$ ipython --no-banner

In [1]: import numpy as np

In [2]: np.set_printoptions(suppress=True, linewidth=200)

In [3]: J = np.loadtxt("mat.csv", delimiter=",")

In [4]: J
Out[4]: 
array([[ 4.,  2.,  2.,  4.,  2.,  2.],
       [-2., -4.,  2., -2., -4.,  2.],
       [-6.,  6.,  2., -6.,  6.,  2.],
       [ 2.,  1.,  1.,  4.,  2.,  2.],
       [-1., -2.,  1., -2., -4.,  2.],
       [-3.,  3.,  1., -6.,  6.,  2.]])

In [5]: np.allclose(J @ J.T, J.T @ J)
Out[5]: False

In [6]: J.inv()
AttributeError: 'numpy.ndarray' object has no attribute 'inv'


In [7]: np.allclose(J, J.T)
Out[7]: False

In [8]: (J - J.T) / 2
Out[8]: 
array([[ 0. ,  2. ,  4. ,  1. ,  1.5,  2.5],
       [-2. ,  0. , -2. , -1.5, -1. , -0.5],
       [-4. ,  2. ,  0. , -3.5,  2.5,  0.5],
       [-1. ,  1.5,  3.5,  0. ,  2. ,  4. ],
       [-1.5,  1. , -2.5, -2. ,  0. , -2. ],
       [-2.5,  0.5, -0.5, -4. ,  2. ,  0. ]])

In [9]: np.round(np.sort(np.abs(np.linalg.eigvals(J))), 3)
Out[9]: array([1.609, 1.609, 1.631, 9.376, 9.376, 9.508])

In [10]: (J + J.T) / 2
Out[10]: 
array([[ 4. ,  0. , -2. ,  3. ,  0.5, -0.5],
       [ 0. , -4. ,  4. , -0.5, -3. ,  2.5],
       [-2. ,  4. ,  2. , -2.5,  3.5,  1.5],
       [ 3. , -0.5, -2.5,  4. ,  0. , -2. ],
       [ 0.5, -3. ,  3.5,  0. , -4. ,  4. ],
       [-0.5,  2.5,  1.5, -2. ,  4. ,  2. ]])

In [11]: u = np.array([3, 2, 1, 1, 1, 2])

In [12]: M2 = J + np.outer(u, np.eye(6)[1])

In [13]: np.linalg.matrix_rank(np.linalg.inv(M2) - np.linalg.inv(J), tol=1e-8)
Out[13]: np.int64(1)

In [14]: round(np.linalg.det(M2) / np.linalg.det(J), 3), round(1 + np.linalg.solve(J, u)[1], 3)
Out[14]: (np.float64(0.81), np.float64(0.81))

In [15]: mat = np.array([[0, 2, 0, 2, 2],
    ...:     [1, 2, 0, 0, -2],
    ...:     [1, -1, 1, 2, 0],
    ...:     [-2, -1, 2, -2, 2],
    ...:     [2, -2, 1, 2, -1]])

In [16]: mat
Out[16]: 
array([[ 0,  2,  0,  2,  2],
       [ 1,  2,  0,  0, -2],
       [ 1, -1,  1,  2,  0],
       [-2, -1,  2, -2,  2],
       [ 2, -2,  1,  2, -1]])

In [17]: u = np.array([0, 0, 0, 0, 0])

In [18]: M2 = mat + np.outer(u, np.eye(5)[2])

In [19]: np.round(np.linalg.det(M2) / np.linalg.det(mat), 3), np.round(1 + np.linalg.solve(mat, u)[2], 3)
Out[19]: (np.float64(1.0), np.float64(1.0))

In [20]: np.linalg.matrix_rank(M2 - mat)
Out[20]: np.int64(0)

In [21]: np.linalg.matrix_rank(np.linalg.inv(M2) - np.linalg.inv(mat), tol=1e-8)
Out[21]: np.int64(0)

In [22]: M2
Out[22]: 
array([[ 0.,  2.,  0.,  2.,  2.],
       [ 1.,  2.,  0.,  0., -2.],
       [ 1., -1.,  1.,  2.,  0.],
       [-2., -1.,  2., -2.,  2.],
       [ 2., -2.,  1.,  2., -1.]])

In [23]: np.allclose(mat, mat.T)
Out[23]: False

In [24]: np.linalg.matrix_power(mat, 4)
Out[24]: 
array([[  -2,  -40,   38,    4,   18],
       [ -34,  130,  -42,  -36,    4],
       [ -78,  -45,   39,    6,  152],
       [ 166, -190,   42,   84, -186],
       [-119,  -21,   32,    2,  215]])

In [25]: round(float(np.abs(np.linalg.eigvals(mat)).max()), 3)
Out[25]: 3.826

In [26]: np.round(np.sort(np.abs(np.linalg.eigvals(mat))), 3)
Out[26]: array([0.497, 1.796, 2.298, 3.821, 3.826])

In [27]: assert mat == mat.T
ValueError: The truth value of an array with more than one element is ambiguous. Use a.any() or a.all()


In [28]: rng = np.random.default_rng(477543)

In [29]: lab = rng.permutation(5)

In [30]: M2 = mat[:, lab] * rng.choice([-1, 1], 5)

In [31]: M2
Out[31]: 
array([[-2,  0, -2,  2,  0],
       [ 2,  0,  0,  2,  1],
       [ 0,  1, -2, -1,  1],
       [-2,  2,  2, -1, -2],
       [ 1,  1, -2, -2,  2]])

In [32]: U, _, Vt = np.linalg.svd(mat.T @ M2)

In [33]: np.round(U @ Vt, 3) + 0
Out[33]: 
array([[ 0.,  0.,  0.,  0.,  1.],
       [ 0.,  0.,  0.,  1.,  0.],
       [ 0.,  1.,  0.,  0.,  0.],
       [ 0.,  0., -1.,  0.,  0.],
       [-1.,  0.,  0.,  0.,  0.]])

In [34]: lab
Out[34]: array([4, 2, 3, 1, 0])

In [35]: vals, V = np.linalg.eig(mat)

In [36]: np.round(np.sort(np.linalg.eigvals(mat.T)), 3)
Out[36]: array([-3.821, -2.298,  0.497,  1.796,  3.826])

In [37]: vals.round(3)
Out[37]: array([-3.821, -2.298,  3.826,  1.796,  0.497])

In [38]: np.round(mat @ V[:, 0] - vals[0] * V[:, 0], 3) + 0
Out[38]: array([0., 0., 0., 0., 0.])

In [39]: A = np.array([[2, -6, 4, 7, -9, -4, 5],
    ...:     [-5, -5, 0, -4, -4, 3, -7],
    ...:     [2, -7, -8, 9, 2, 6, -4],
    ...:     [1, 4, 8, 5, -4, -9, 3],
    ...:     [6, 7, -1, 3, -7, -6, 0]]) * (rng.random((5, 7)) < 0.3)

In [40]: A
Out[40]: 
array([[ 0,  0,  4,  0,  0,  0,  5],
       [ 0,  0,  0,  0, -4,  0,  0],
       [ 0, -7,  0,  0,  0,  0,  0],
       [ 1,  0,  0,  0,  0,  0,  0],
       [ 0,  0,  0,  0, -7,  0,  0]])

In [41]: np.linalg.matrix_rank(A, rtol=0.1)
Out[41]: np.int64(4)

In [42]: np.argsort(-np.linalg.norm(A, axis=0).round(6), kind="stable")[:3]
Out[42]: array([4, 1, 6])

In [43]: [round(float(x), 3) for x in np.linalg.svd(A, compute_uv=False)[:3]]
Out[43]: [8.062, 7.0, 6.403]

In [44]: round(float(np.linalg.norm(A, 2) / np.linalg.norm(A)), 3)
Out[44]: 0.645

In [45]: U, sig, Vt = np.linalg.svd(A)

In [46]: sig.round(3)
Out[46]: array([ 8.062,  7.   ,  6.403,  1.   , -0.   ])

In [47]: M2 = U[:, :4] @ np.diag(sig[:4]) @ Vt[:4]

In [48]: M2.round(3) + 0
Out[48]: 
array([[ 0.,  0.,  4.,  0.,  0.,  0.,  5.],
       [ 0.,  0.,  0.,  0., -4.,  0.,  0.],
       [ 0., -7.,  0.,  0.,  0.,  0.,  0.],
       [ 1.,  0.,  0.,  0.,  0.,  0.,  0.],
       [ 0.,  0.,  0.,  0., -7.,  0.,  0.]])

In [49]: np.linalg.matrix_rank(M2)
Out[49]: np.int64(4)

In [50]: np.round(np.abs(A - M2).max(), 3)
Out[50]: np.float64(0.0)

In [51]: np.unique(A.round(6), axis=0).shape
Out[51]: (5, 7)

In [52]: np.abs(np.diag(np.linalg.qr(A)[1])) > 1e-9
Out[52]: array([ True,  True,  True, False,  True])

In [53]: np.round(A @ np.linalg.pinv(A) @ A, 3) + 0
Out[53]: 
array([[ 0.,  0.,  4.,  0.,  0.,  0.,  5.],
       [ 0.,  0.,  0.,  0., -4.,  0.,  0.],
       [ 0., -7.,  0.,  0.,  0.,  0.,  0.],
       [ 1.,  0.,  0.,  0.,  0.,  0.,  0.],
       [ 0.,  0.,  0.,  0., -7.,  0.,  0.]])

In [54]: r = np.linalg.matrix_rank(A)

In [55]: r
Out[55]: np.int64(4)

In [56]: null = np.linalg.svd(A)[2][r:].T

In [57]: [int(np.linalg.matrix_rank(np.delete(A, i, axis=0))) for i in range(5)]
Out[57]: [3, 4, 3, 3, 4]

In [58]: [int(np.linalg.matrix_rank(A[:i])) for i in range(1, len(A) + 1)]
Out[58]: [1, 2, 3, 4, 4]

In [59]: null.shape
Out[59]: (7, 3)

In [60]: U, sig, Vt = np.linalg.svd(A)

In [61]: V = Vt[:(sig > 1e-8).sum()]

In [62]: x = A[3] + -3 * A[2] + rng.integers(2) * np.eye(7)[1]

In [63]: x
Out[63]: array([ 1., 21.,  0.,  0.,  0.,  0.,  0.])

In [64]: np.round(V.T @ V, 3) + 0
Out[64]: 
array([[1.   , 0.   , 0.   , 0.   , 0.   , 0.   , 0.   ],
       [0.   , 1.   , 0.   , 0.   , 0.   , 0.   , 0.   ],
       [0.   , 0.   , 0.39 , 0.   , 0.   , 0.   , 0.488],
       [0.   , 0.   , 0.   , 0.   , 0.   , 0.   , 0.   ],
       [0.   , 0.   , 0.   , 0.   , 1.   , 0.   , 0.   ],
       [0.   , 0.   , 0.   , 0.   , 0.   , 0.   , 0.   ],
       [0.   , 0.   , 0.488, 0.   , 0.   , 0.   , 0.61 ]])

In [65]: np.round(np.diag(V.T @ V), 3)
Out[65]: array([1.  , 1.  , 0.39, 0.  , 1.  , 0.  , 0.61])

In [66]: feats = np.array([[6.0, 1.0, 1.0, 1.0],
    ...:     [1.0, 6.0, 1.0, 1.0],
    ...:     [1.0, 1.0, 6.0, 1.0],
    ...:     [1.0, 1.0, 1.0, 6.0]])

In [67]: vals, V = np.linalg.eig(feats)

In [68]: np.round(np.sort(np.linalg.eigvals(feats.T)), 3)
Out[68]: array([5., 5., 5., 9.])

In [69]: np.round(np.sort(np.linalg.eigvals(feats @ feats)), 3)
Out[69]: array([25., 25., 25., 81.])

In [70]: np.round(feats @ V[:, 0] - vals[0] * V[:, 0], 3) + 0
Out[70]: array([0., 0., 0., 0.])

In [71]: vals.round(3)
Out[71]: array([5., 9., 5., 5.])

In [72]: np.round(np.sort(np.linalg.eigvals(np.linalg.inv(feats))), 3)
Out[72]: array([0.111, 0.2  , 0.2  , 0.2  ])

In [73]: np.allclose(feats @ feats.T, feats.T @ feats)
Out[73]: True

In [74]: u = np.array([1, 1, 0, 2])

In [75]: M2 = feats + np.outer(u, np.eye(4)[1])

In [76]: np.linalg.matrix_rank(M2 - feats)
Out[76]: np.int64(1)

In [77]: M2
Out[77]: 
array([[6., 2., 1., 1.],
       [1., 7., 1., 1.],
       [1., 1., 6., 1.],
       [1., 3., 1., 6.]])

In [78]: u, v = M2[0], M2[3]

In [79]: u @ u
Out[79]: np.float64(42.0)

In [80]: pr = (u @ v) / (u @ u) * u

In [81]: round(np.linalg.norm(u + v) ** 2 + np.linalg.norm(u - v) ** 2, 3)
Out[81]: np.float64(178.0)

In [82]: vals, V = np.linalg.eigh(feats)

In [83]: x = np.array([-2, 2, 1, 2])

In [84]: np.round(V * np.sqrt(vals) @ V.T, 3)
Out[84]: 
array([[2.427, 0.191, 0.191, 0.191],
       [0.191, 2.427, 0.191, 0.191],
       [0.191, 0.191, 2.427, 0.191],
       [0.191, 0.191, 0.191, 2.427]])

In [85]: M2 = np.array([[3, 3, 0, 2, 0],
    ...:     [-3, -1, 0, -3, -3],
    ...:     [2, -2, 3, -1, -1],
    ...:     [-1, -2, 1, -1, 3],
    ...:     [3, 2, -2, -2, 0]])

In [86]: W2 = np.array([[8, 2, 9], [4, 6, 1], [4, 9, 5]])

In [87]: K = np.block([[M2, np.zeros((5, 3))], [np.zeros((3, 5)), W2]])

In [88]: K
Out[88]: 
array([[ 3.,  3.,  0.,  2.,  0.,  0.,  0.,  0.],
       [-3., -1.,  0., -3., -3.,  0.,  0.,  0.],
       [ 2., -2.,  3., -1., -1.,  0.,  0.,  0.],
       [-1., -2.,  1., -1.,  3.,  0.,  0.,  0.],
       [ 3.,  2., -2., -2.,  0.,  0.,  0.,  0.],
       [ 0.,  0.,  0.,  0.,  0.,  8.,  2.,  9.],
       [ 0.,  0.,  0.,  0.,  0.,  4.,  6.,  1.],
       [ 0.,  0.,  0.,  0.,  0.,  4.,  9.,  5.]])

In [89]: # splits into 2 blocks

In [90]: lab = rng.permutation(8)

In [91]: lab
Out[91]: array([7, 3, 0, 1, 5, 2, 4, 6])

In [92]: M2 = K[lab][:, lab]

In [93]: np.round(np.linalg.det(M2), 3), round(np.linalg.det(K[lab]), 3)
Out[93]: (np.float64(107848.0), np.float64(107848.0))

In [94]: np.round(np.sort(np.abs(np.linalg.eigvals(M2))), 3)
Out[94]: array([ 2.755,  2.755,  3.622,  3.921,  3.921,  4.009,  4.009, 15.874])

In [95]: np.allclose(M2, K)
Out[95]: False

In [96]: x = np.array([3, 4, 4, 2, 3, 4, 0, 0])

In [97]: rhs = K @ x

In [98]: c, lr = np.zeros(8), 1 / np.linalg.norm(K, 2) ** 2

In [99]: for i in range(6):
    ...:     c -= lr * K.T @ (K @ c - rhs)
    ...:     if i % 2 == 0: print(i, round(np.linalg.norm(K @ c - rhs), 3))
    ...: 
0 33.203
2 23.93
4 17.935

In [100]: c.round(3)
Out[100]: array([2.671, 1.323, 0.303, 1.795, 1.259, 1.783, 0.611, 1.588])

In [101]: x = np.array([9, 0, 2, 9, 7, 0, 9, 8])

In [102]: h = np.maximum(K @ x, 0)

In [103]: K * (h > 1e-9)[:, None]
Out[103]: 
array([[ 3.,  3.,  0.,  2.,  0.,  0.,  0.,  0.],
       [-0., -0.,  0., -0., -0.,  0.,  0.,  0.],
       [ 2., -2.,  3., -1., -1.,  0.,  0.,  0.],
       [-1., -2.,  1., -1.,  3.,  0.,  0.,  0.],
       [ 3.,  2., -2., -2.,  0.,  0.,  0.,  0.],
       [ 0.,  0.,  0.,  0.,  0.,  8.,  2.,  9.],
       [ 0.,  0.,  0.,  0.,  0.,  4.,  6.,  1.],
       [ 0.,  0.,  0.,  0.,  0.,  4.,  9.,  5.]])

In [104]: np.flatnonzero(h > 1e-9)
Out[104]: array([0, 2, 3, 4, 5, 6, 7])

In [105]: np.maximum(K @ x, 0) - np.maximum(-K @ x, 0)
Out[105]: array([ 45., -75.,   8.,   5.,   5.,  90.,  62., 121.])

In [106]: np.round(np.tanh(K @ x), 3)
Out[106]: array([ 1., -1.,  1.,  1.,  1.,  1.,  1.,  1.])

In [107]: E = np.loadtxt("layer9.csv", delimiter=",")

In [108]: E
Out[108]: 
array([[ 1.299,  0.745,  0.625, -0.297,  0.404,  0.261,  0.401, -0.553],
       [-4.186, -1.007, -0.281,  1.604, -4.053,  0.048,  2.415,  1.772],
       [ 3.305, -0.253,  1.473, -4.743, -5.693, -0.779,  0.2  ,  0.662],
       [-0.969,  2.702,  0.254,  4.522, -3.825,  3.728, -3.29 , -0.46 ],
       [ 0.407, -0.833, -1.83 ,  1.588,  1.571,  1.273, -0.718,  1.177],
       [ 0.103,  1.454,  3.237,  1.248, -1.049,  0.346,  5.289, -1.177],
       [-2.206,  2.499, -0.219,  0.915,  2.282, -2.943, -0.711,  0.005],
       [-2.878,  0.956,  1.441, -0.198,  2.144,  0.042, -0.176, -1.112],
       [-3.953, -2.603, -1.172, -2.02 , -1.316,  0.3  , -2.926, -0.942],
       [-1.754,  0.817, -3.752,  4.446, -0.182,  0.493,  0.141, -0.55 ],
       [-2.552,  0.148,  0.924, -3.114, -1.191,  0.303, -2.457, -1.471],
       [-2.037,  0.181, -3.228, -0.38 ,  1.286,  1.036, -1.087, -0.631],
       [ 0.159, -0.629, -0.975,  0.548,  0.645,  0.659, -4.741,  2.528],
       [-0.601, -0.052,  0.703, -0.942, -2.231, -1.371, -5.157,  2.774],
       [-0.546, -2.657, -2.879, -3.652,  0.62 ,  1.841,  4.364,  0.534],
       [-7.842,  2.009,  2.624, -0.308,  0.811, -0.853, -2.367, -0.923],
       [ 1.346,  2.094, -1.497,  2.079,  0.532,  0.127,  3.429,  0.207],
       [ 6.594,  0.717,  1.419,  1.573, -5.344,  0.595, -0.823, -0.202],
       [ 5.615,  1.913,  2.343, -6.053,  0.043, -2.328, -1.989, -2.053],
       [ 1.7  ,  0.429, -0.583, -2.227,  2.141, -1.825,  0.408,  0.943],
       [-1.471, -0.097,  0.192,  3.368, -1.075,  0.695, -1.191, -0.432],
       [ 2.283, -3.875,  0.326, -3.172,  0.886,  0.931, -0.086, -3.585]])

In [109]: P = E @ np.linalg.solve(E.T @ E, E.T)

In [110]: np.trace(P)
Out[110]: np.float64(8.0)

In [111]: np.linalg.matrix_rank(np.eye(22) - P)
Out[111]: np.int64(14)

In [112]: dist = np.linalg.norm(E[:, None] - E[None], axis=-1)

In [113]: (dist + 1e9 * np.eye(22)).round(6).argmin(axis=1)
Out[113]: array([19, 20, 17, 20, 11, 16,  7,  6, 10, 20,  8,  4, 13, 12, 11,  7,  0,  2,  2,  0,  9,  0])

In [114]: dist[12].round(6).argsort(kind="stable")[:4]
Out[114]: array([12, 13,  4, 11])

In [115]: M2 = np.c_[E[:, :3] @ np.array([[1, -2, 3], [-1, -2, -2], [0, 0, 2]]), np.array([2, 1, 2, -2, -1, -3, -1, -2, 0, -1, 0, -3, -1, -3, -2, -3, -2, -1, 1, 0, 3, 2])]

In [116]: M2.round(3)
Out[116]: 
array([[  0.554,  -4.088,   3.657,   2.   ],
       [ -3.179,  10.386, -11.106,   1.   ],
       [  3.558,  -6.104,  13.367,   2.   ],
       [ -3.671,  -3.466,  -7.803,  -2.   ],
       [  1.24 ,   0.852,  -0.773,  -1.   ],
       [ -1.351,  -3.114,   3.875,  -3.   ],
       [ -4.705,  -0.586, -12.054,  -1.   ],
       [ -3.834,   3.844,  -7.664,  -2.   ],
       [ -1.35 ,  13.112,  -8.997,   0.   ],
       [ -2.571,   1.874, -14.4  ,  -1.   ],
       [ -2.7  ,   4.808,  -6.104,   0.   ],
       [ -2.218,   3.712, -12.929,  -3.   ],
       [  0.788,   0.94 ,  -0.215,  -1.   ],
       [ -0.549,   1.306,  -0.293,  -3.   ],
       [  2.111,   6.406,  -2.082,  -2.   ],
       [ -9.851,  11.666, -22.296,  -3.   ],
       [ -0.748,  -6.88 ,  -3.144,  -2.   ],
       [  5.877, -14.622,  21.186,  -1.   ],
       [  3.702, -15.056,  17.705,   1.   ],
       [  1.271,  -4.258,   3.076,   0.   ],
       [ -1.374,   3.136,  -3.835,   3.   ],
       [  6.158,   3.184,  15.251,   2.   ]])

In [117]: np.round(np.linalg.lstsq(E, M2[:, 0])[0], 3) + 0
Out[117]: array([ 1., -1.,  0.,  0.,  0.,  0.,  0.,  0.])

In [118]: np.linalg.matrix_rank(M2)
Out[118]: np.int64(4)
